$ ipython --no-banner

In [1]: import numpy as np

In [2]: from numpy import linalg as LA

In [3]: np.set_printoptions(precision=1, suppress=True, linewidth=140, floatmode="fixed")

In [4]: E = np.array([[3, -1, 3, -1], [2, -2, 2, -2], [3, -1, 3, -1], [2, -2, 2, -2]])

In [5]: print(E @ LA.pinv(E) @ E)
[[ 3.0 -1.0  3.0 -1.0]
 [ 2.0 -2.0  2.0 -2.0]
 [ 3.0 -1.0  3.0 -1.0]
 [ 2.0 -2.0  2.0 -2.0]]

In [6]: print(np.abs(np.diag(LA.qr(E)[1])) > 1e-9)
[ True  True False False]

In [7]: print(round(float(LA.norm(E, 1)), 1), round(LA.norm(E, np.inf), 1))
10.0 8.0

In [8]: print(round(LA.norm(E) ** 2 / LA.norm(E, 2) ** 2, 1))
1.1

In [9]: print(round(LA.norm(E[3], 1), 1), round(LA.norm(E[3], np.inf), 1))
8.0 2.0

In [10]: print(E[3] @ E[0])
16

In [11]: print(LA.norm(E, axis=1).argmax())
0

In [12]: print(round(LA.norm(E, 2), 1))
8.3

In [13]: r0 = np.array([1, 0, 0])

In [14]: print(np.convolve(E[1], r0))
[ 2 -2  2 -2  0  0]

In [15]: print(np.round(np.poly(E), 1) + 0)
[  1.0  -2.0 -16.0   0.0   0.0]

In [16]: print(np.einsum("ii->", E))
2

In [17]: print(np.kron(np.eye(2, dtype=int), E))
[[ 3 -1  3 -1  0  0  0  0]
 [ 2 -2  2 -2  0  0  0  0]
 [ 3 -1  3 -1  0  0  0  0]
 [ 2 -2  2 -2  0  0  0  0]
 [ 0  0  0  0  3 -1  3 -1]
 [ 0  0  0  0  2 -2  2 -2]
 [ 0  0  0  0  3 -1  3 -1]
 [ 0  0  0  0  2 -2  2 -2]]

In [18]: print(round(float(LA.det(2 * E)), 1), round(LA.det(E), 1))
0.0 0.0

In [19]: print(np.einsum("ij,ji->", E, E))
36

In [20]: P = np.triu(np.array([[9, 2, -9, -8], [7, -9, -3, 9], [1, -2, 8, -5], [8, 3, -9, -1]]), 1) + np.eye(4)

In [21]: Y = P @ E @ LA.inv(P)

In [22]: print(Y)
[[  -36.0    92.0   -84.0 -1516.0]
 [   11.0   -39.0    -7.0   387.0]
 [   -7.0    23.0    -1.0  -259.0]
 [    2.0    -6.0     2.0    78.0]]

In [23]: print(P @ E - E @ P)
[[-39.0  15.0 -15.0  69.0]
 [  9.0 -19.0  21.0  29.0]
 [-10.0   4.0  14.0  58.0]
 [  0.0  -4.0  12.0  44.0]]

In [24]: F = np.loadtxt("block5.csv", delimiter=",")

In [25]: print(F)
[[ 0.4 -0.2 -0.3  0.3]
 [-0.2  0.2  0.2 -0.2]
 [-0.3  0.2  0.3 -0.2]
 [ 0.3 -0.2 -0.2  0.2]]

In [26]: print(round(LA.norm(F, 2) / LA.norm(F), 1))
1.0

In [27]: print(LA.matrix_rank(F, rtol=0.1))
1

In [28]: print(np.argsort(-LA.norm(F, axis=0).round(6), kind="stable")[:3])
[0 2 3]

In [29]: print([round(float(x), 1) for x in LA.svd(F, compute_uv=False)[:3]])
[1.0, 0.0, 0.0]

In [30]: rng = np.random.default_rng(5042)

In [31]: Y = F + rng.integers(-2, 3, (4, 1)) @ rng.integers(-2, 3, (1, 4))

In [32]: print(Y)
[[ 0.4 -1.2 -1.3 -0.7]
 [-0.2 -0.8 -0.8 -1.2]
 [-0.3 -1.8 -1.7 -2.2]
 [ 0.3  0.8  0.8  1.2]]

In [33]: print(np.abs(Y - F).sum(axis=1))
[3.0 3.0 6.0 3.0]

In [34]: arr = np.load("w.npy")

In [35]: print(arr.round(1) + 0)
[[-1.8 -0.9  0.0 -0.6 -0.9  1.9 -0.6]
 [ 1.4 -0.6  1.0 -1.2 -1.9 -0.4 -0.6]
 [ 0.2 -2.2 -1.8  0.3 -0.3 -0.7  0.5]
 [-0.2 -1.4  1.6 -1.0  1.7 -0.1  0.7]
 [-1.6  0.7 -0.4 -1.6 -0.3 -1.8  0.0]
 [-1.0 -0.3  1.4  1.5 -1.2 -0.7  1.3]
 [ 0.5  0.6 -0.5 -1.0 -0.4  1.0  2.4]]

In [36]: r0 = np.array([6, 8, 8])

In [37]: print(np.polyval(r0, arr[1]))
[32.1  5.3 22.3  7.4 13.7  5.8  5.4]

In [38]: print(np.round(np.correlate(arr[1], arr[0], "full"), 1) + 0)
[-0.9  3.1 -3.1  2.4 -1.8 -4.1  0.0  0.5  0.0  4.2  3.6  1.2  1.1]

In [39]: arr[7]
---------------------------------------------------------------------------
IndexError                                Traceback (most recent call last)
Cell In[39], line 1
----> 1 arr[7]

IndexError: index 7 is out of bounds for axis 0 with size 7

In [40]: print(np.count_nonzero(arr))
49

In [41]: print(LA.matrix_rank(arr))
7

In [42]: print(round(float(LA.norm(arr)), 1))
7.9

In [43]: print(arr.shape)
(7, 7)

In [44]: print(arr.sum(axis=0))
[-2.4 -4.1  1.3 -3.7 -3.2 -0.9  3.8]

In [45]: print(np.round(arr - arr[0], 1) + 0)
[[ 0.0  0.0  0.0  0.0  0.0  0.0  0.0]
 [ 3.2  0.2  1.0 -0.6 -1.0 -2.3  0.0]
 [ 1.9 -1.4 -1.8  0.9  0.6 -2.6  1.1]
 [ 1.6 -0.6  1.6 -0.4  2.6 -2.0  1.3]
 [ 0.2  1.5 -0.4 -1.0  0.6 -3.7  0.6]
 [ 0.8  0.6  1.4  2.2 -0.4 -2.6  1.9]
 [ 2.2  1.5 -0.5 -0.4  0.5 -1.0  3.0]]

In [46]: M = np.load("out13.npy")

In [47]: print(M)
[[2 2 0 6 6 0]
 [1 2 0 3 6 0]
 [0 1 2 0 3 6]
 [2 2 0 0 0 0]
 [1 2 0 0 0 0]
 [0 1 2 0 0 0]]

In [48]: z = rng.permutation(6)

In [49]: Y = M[:, z] * rng.choice([-1, 1], 6)

In [50]: print(Y)
[[-2  6  0  6  0 -2]
 [-1  3  0  6  0 -2]
 [ 0  0 -6  3 -2 -1]
 [-2  0  0  0  0 -2]
 [-1  0  0  0  0 -2]
 [ 0  0  0  0 -2 -1]]

In [51]: U, _, VT = LA.svd(M.T @ Y)

In [52]: print(np.round(LA.lstsq(M, Y)[0], 1) + 0)
[[-1.0  0.0  0.0  0.0  0.0  0.0]
 [ 0.0  0.0  0.0  0.0  0.0 -1.0]
 [ 0.0  0.0  0.0  0.0 -1.0  0.0]
 [ 0.0  1.0  0.0  0.0  0.0  0.0]
 [ 0.0  0.0  0.0  1.0  0.0  0.0]
 [ 0.0  0.0 -1.0  0.0  0.0  0.0]]

In [53]: print(np.round(U @ VT, 1) + 0)
[[-1.0  0.0  0.0  0.0  0.0  0.0]
 [ 0.0  0.0  0.0  0.0  0.0 -1.0]
 [ 0.0  0.0  0.0  0.0 -1.0  0.0]
 [ 0.0  1.0  0.0  0.0  0.0  0.0]
 [ 0.0  0.0  0.0  1.0  0.0  0.0]
 [ 0.0  0.0 -1.0  0.0  0.0  0.0]]

In [54]: x0 = np.array([0, 2, 3, 2, 2, 1])

In [55]: y = M @ x0

In [56]: print(y)
[28 22 20  4  4  8]

In [57]: print(np.round(LA.solve(M.T, M[2]), 1) + 0)
[0.0 0.0 1.0 0.0 0.0 0.0]

In [58]: print(LA.solve(M, y + M[:, 1]))
[0.0 3.0 3.0 2.0 2.0 1.0]

In [59]: print(round(LA.det(M), 1))
-432.0

In [60]: print(np.trace(M))
6

In [61]: print(M @ M)
[[24 32  0 18 24  0]
 [16 24  0 12 18  0]
 [ 4 16 16  3 12 12]
 [ 6  8  0 18 24  0]
 [ 4  6  0 12 18  0]
 [ 1  4  4  3 12 12]]

In [62]: print((M + M.T) / 2)
[[2.0 1.5 0.0 4.0 3.5 0.0]
 [1.5 2.0 0.5 2.5 4.0 0.5]
 [0.0 0.5 2.0 0.0 1.5 4.0]
 [4.0 2.5 0.0 0.0 0.0 0.0]
 [3.5 4.0 1.5 0.0 0.0 0.0]
 [0.0 0.5 4.0 0.0 0.0 0.0]]

In [63]: print(round(np.abs(LA.eigvals(M)).max(), 1))
7.9

In [64]: print(np.allclose(M @ M.T, M.T @ M))
False

In [65]: mat = np.loadtxt("a.csv", delimiter=",")

In [66]: print(mat.round(1) + 0)
[[-9.3  2.0  0.1  3.8]
 [-8.4  2.1  0.2  3.6]
 [-8.2  2.1  0.2  3.5]
 [-7.5  2.1  0.3  3.3]
 [-6.2  2.1  0.4  2.9]
 [-6.0  2.0  0.4  2.8]
 [-5.3  2.0  0.4  2.6]
 [-4.0  1.8  0.3  2.0]
 [-3.7  1.7  0.3  1.9]
 [-3.1  1.5  0.3  1.6]
 [-1.7  0.8 -0.1  0.8]
 [-1.7  0.8 -0.1  0.8]
 [-1.6  0.7 -0.1  0.7]
 [-1.6  0.7 -0.2  0.7]
 [-1.5  0.6 -0.2  0.6]
 [-1.3  0.4 -0.3  0.5]
 [-1.3  0.4 -0.3  0.5]
 [-1.2  0.3 -0.3  0.4]
 [-0.8  0.0 -0.4  0.1]
 [-0.7  0.0 -0.4  0.1]
 [-0.7  0.0 -0.4  0.1]
 [-0.4 -0.1 -0.2  0.0]
 [-0.3 -0.1 -0.2  0.0]
 [-0.2 -0.1 -0.1  0.0]
 [-0.2 -0.1 -0.1  0.0]
 [ 1.7  0.9  1.2  0.1]
 [ 1.9  1.0  1.4  0.2]
 [ 2.0  1.1  1.5  0.2]
 [ 2.0  1.1  1.5  0.2]
 [ 2.2  1.2  1.6  0.2]
 [ 2.7  1.5  2.0  0.3]
 [ 4.2  2.5  3.2  0.5]
 [ 4.4  2.6  3.4  0.5]
 [ 7.4  4.6  5.5  0.9]
 [ 7.7  4.8  5.8  1.0]
 [ 9.3  5.9  6.9  1.2]
 [12.2  7.8  9.1  1.5]
 [18.7 12.1 13.6  2.3]
 [20.1 13.0 14.6  2.5]
 [25.1 16.2 18.0  3.1]]

In [67]: cov = np.cov(mat, rowvar=False)

In [68]: print(np.round(LA.eigvalsh(cov)[::-1], 1) + 0)
[84.7  5.9  0.0  0.0]

In [69]: print(cov)
[[56.1 23.3 30.7 -0.7]
 [23.3 13.6 15.9  2.1]
 [30.7 15.9 19.4  1.6]
 [-0.7  2.1  1.6  1.4]]

In [70]: print(np.median(mat, axis=0))
[-0.7  1.3  0.3  0.7]

In [71]: print(cov.shape)
(4, 4)

In [72]: print(round(np.corrcoef(mat[:, 2], mat[:, 3])[0, 1], 1))
0.3

In [73]: print(np.corrcoef(mat.T))
[[ 1.0  0.8  0.9 -0.1]
 [ 0.8  1.0  1.0  0.5]
 [ 0.9  1.0  1.0  0.3]
 [-0.1  0.5  0.3  1.0]]

In [74]: print(np.polyfit(mat[:, 2], mat[:, 3], 1))
[0.1 1.0]

In [75]: U, sig, VT = LA.svd(mat)

In [76]: V = VT[:(sig > 1e-8).sum()]

In [77]: x0 = mat[37] + 2 * mat[36] + rng.integers(2) * np.eye(4)[0]

In [78]: print(x0)
[44.2 27.7 31.7  5.4]

In [79]: print(np.diag(V.T @ V))
[0.9 0.9 0.9 0.2]

In [80]: W0 = np.load("case10.npy")

In [81]: print(W0)
[[-1  1  0  1  2  3  3 -1 -2  3]
 [-2  2 -2  3  2  2  1  3  0  2]
 [ 0  3  0 -3 -2  3 -3  2  3  1]
 [ 2 -1 -2 -1 -2 -2 -2  0 -1 -1]
 [-1 -1  0  3  2  1  0  0 -3  1]
 [ 0  3 -2  0  3 -2  1 -1  2 -1]]

In [82]: Y = W0[0, 0] * W0[1:] - np.outer(W0[1:, 0], W0[0])

In [83]: print(Y)
[[ 0  0  2 -1  2  4  5 -5 -4  4]
 [ 0 -3  0  3  2 -3  3 -2 -3 -1]
 [ 0 -1  2 -1 -2 -4 -4  2  5 -5]
 [ 0  2  0 -2  0  2  3 -1  1  2]
 [ 0 -3  2  0 -3  2 -1  1 -2  1]]

In [84]: print(np.flatnonzero(~Y.round(6).any(axis=1)))
[]

In [85]: print([round(float(x), 1) for x in LA.svd(E, compute_uv=False)[:3]])
[8.3, 1.9, 0.0]

In [86]: print(round(float(LA.norm(E, 2) / LA.norm(E)), 1))
1.0

In [87]: print(LA.matrix_rank(E, rtol=0.1))
2

In [88]: print(np.argsort(-LA.norm(E, axis=0).round(6), kind="stable")[:3])
[0 2 1]

In [89]: print(LA.cond(E) > 100)
True

In [90]: print(LA.norm(W0, axis=1).argmax())
2

In [91]: print(W0[1] @ W0[0])
23

In [92]: print(round(LA.norm(W0) ** 2 / LA.norm(W0, 2) ** 2, 1))
2.4

In [93]: print(round(float(LA.norm(W0, 2)), 1))
9.6

In [94]: print(LA.norm(W0, axis=0))
[3.2 5.0 3.5 5.4 5.4 5.6 4.9 3.9 5.2 4.1]

In [95]: print(np.round(LA.norm(W0, 1), 1), np.round(LA.norm(W0, np.inf), 1))
13.0 20.0

In [96]: print(round(LA.norm(W0[1], 1), 1), round(float(LA.norm(W0[1], np.inf)), 1))
19.0 3.0

In [97]: print(LA.norm(W0, axis=1))
[6.2 6.6 7.3 4.9 5.1 5.7]

In [98]: Y = W0 / LA.norm(W0, axis=1, keepdims=True)

In [99]: cov = Y @ Y.T

In [100]: print((np.abs(cov) > 0.9).astype(int))
[[1 0 0 0 0 0]
 [0 1 0 0 0 0]
 [0 0 1 0 0 0]
 [0 0 0 1 0 0]
 [0 0 0 0 1 0]
 [0 0 0 0 0 1]]

In [101]: print((cov - 2 * np.eye(6)).round(6).argmax(axis=1))
[4 0 1 2 0 1]

In [102]: print(cov[3].round(1) + 0)
[-0.7 -0.5  0.0  1.0 -0.3 -0.1]

In [103]: def softmax(z):
     ...:     e = np.exp(z - z.max(axis=-1, keepdims=True))
     ...:     return e / e.sum(axis=-1, keepdims=True)
     ...: 

In [104]: print(np.round(softmax(W0[4]), 1) + 0)
[0.0 0.0 0.0 0.5 0.2 0.1 0.0 0.0 0.0 0.1]

In [105]: print(softmax(W0).sum(axis=1))
[1.0 1.0 1.0 1.0 1.0 1.0]

In [106]: scores = W0 @ W0.T / np.sqrt(10)

In [107]: print(softmax(scores)[4] @ W0)
[-1.0 -0.7 -0.1  2.8  2.0  1.2  0.3  0.1 -2.8  1.2]

In [108]: print(np.round(softmax(scores), 1) + 0)
[[1.0 0.0 0.0 0.0 0.0 0.0]
 [0.0 1.0 0.0 0.0 0.0 0.0]
 [0.0 0.0 1.0 0.0 0.0 0.0]
 [0.0 0.0 0.0 1.0 0.0 0.0]
 [0.1 0.0 0.0 0.0 0.9 0.0]
 [0.0 0.0 0.0 0.0 0.0 1.0]]

In [109]: print(np.round(softmax(scores + np.triu(np.full(scores.shape, -np.inf), 1)), 1) + 0)
[[1.0 0.0 0.0 0.0 0.0 0.0]
 [0.0 1.0 0.0 0.0 0.0 0.0]
 [0.0 0.0 1.0 0.0 0.0 0.0]
 [0.0 0.0 0.0 1.0 0.0 0.0]
 [0.1 0.0 0.0 0.0 0.9 0.0]
 [0.0 0.0 0.0 0.0 0.0 1.0]]

In [110]: feats = np.array([[0.3, 1.1, -2.3, -0.6, -0.1],
     ...:     [-0.3, 1.0, -0.9, -0.1, -1.2],
     ...:     [0.1, 0.4, -0.5, -0.7, -0.1],
     ...:     [0.7, -0.5, 1.2, -0.4, 0.5],
     ...:     [-0.7, 0.8, -0.1, -2.0, 0.9],
     ...:     [-0.7, -0.9, 0.6, 0.8, -0.4],
     ...:     [0.5, -0.1, 0.1, -0.4, 1.0],
     ...:     [-0.5, -1.6, 0.1, -0.3, 2.5],
     ...:     [-0.3, 0.2, -0.1, 3.2, 1.0],
     ...:     [0.5, -1.0, -1.2, -0.2, -0.4]])

In [111]: Xc = feats - feats.mean(axis=0)

In [112]: V = LA.svd(Xc)[2][:4]

In [113]: Y = Xc - Xc @ V.T @ V

In [114]: print(np.diag(V.T @ V))
[0.1 0.9 1.0 1.0 1.0]

In [115]: print((Xc @ V.T).std(axis=0))
[1.4 1.2 0.8 0.6]

In [116]: print(np.round(Y.std(axis=0), 1) + 0)
[0.4 0.1 0.1 0.0 0.1]

In [117]: print(round(float(LA.norm(Y) / LA.norm(Xc)), 1))
0.2

In [118]: Xc = (feats - feats.mean(axis=0)) / feats.std(axis=0)

In [119]: print(np.argwhere(np.abs(Xc) > 2))
[[0 2]
 [7 4]
 [8 3]]

In [120]: b = LA.lstsq(np.delete(Xc, 2, axis=1), Xc[:, 2])[0]

In [121]: print(b)
[-0.1 -0.4  0.1  0.2]

In [122]: print(round(1 - np.var(Xc[:, 2] - np.delete(Xc, 2, axis=1) @ b), 1))
0.3

In [123]: W = np.array([[2, 0, 1], [1, 0, 2], [0, 2, 0], [0, 1, 0], [1, 0, 1]])

In [124]: b = np.array([2, 2, -1])

In [125]: H = np.maximum(feats @ W + b, 0)

In [126]: print(H)
[[3.6 0.0 1.4]
 [1.2 0.1 0.0]
 [2.5 0.3 0.0]
 [3.4 4.0 0.0]
 [2.3 0.0 0.8]
 [0.0 4.0 0.0]
 [3.9 1.8 0.3]
 [1.9 1.9 0.0]
 [2.6 5.0 0.1]
 [1.6 0.0 0.0]]

In [127]: W2 = np.array([[4, 1, 3], [0, 1, 3], [7, 9, 4]])

In [128]: print(W @ W2)
[[15 11 10]
 [18 19 11]
 [ 0  2  6]
 [ 0  1  3]
 [11 10  7]]

In [129]: print((H @ W2).round(6).argmax(axis=1))
[0 0 0 2 0 2 2 2 2 0]
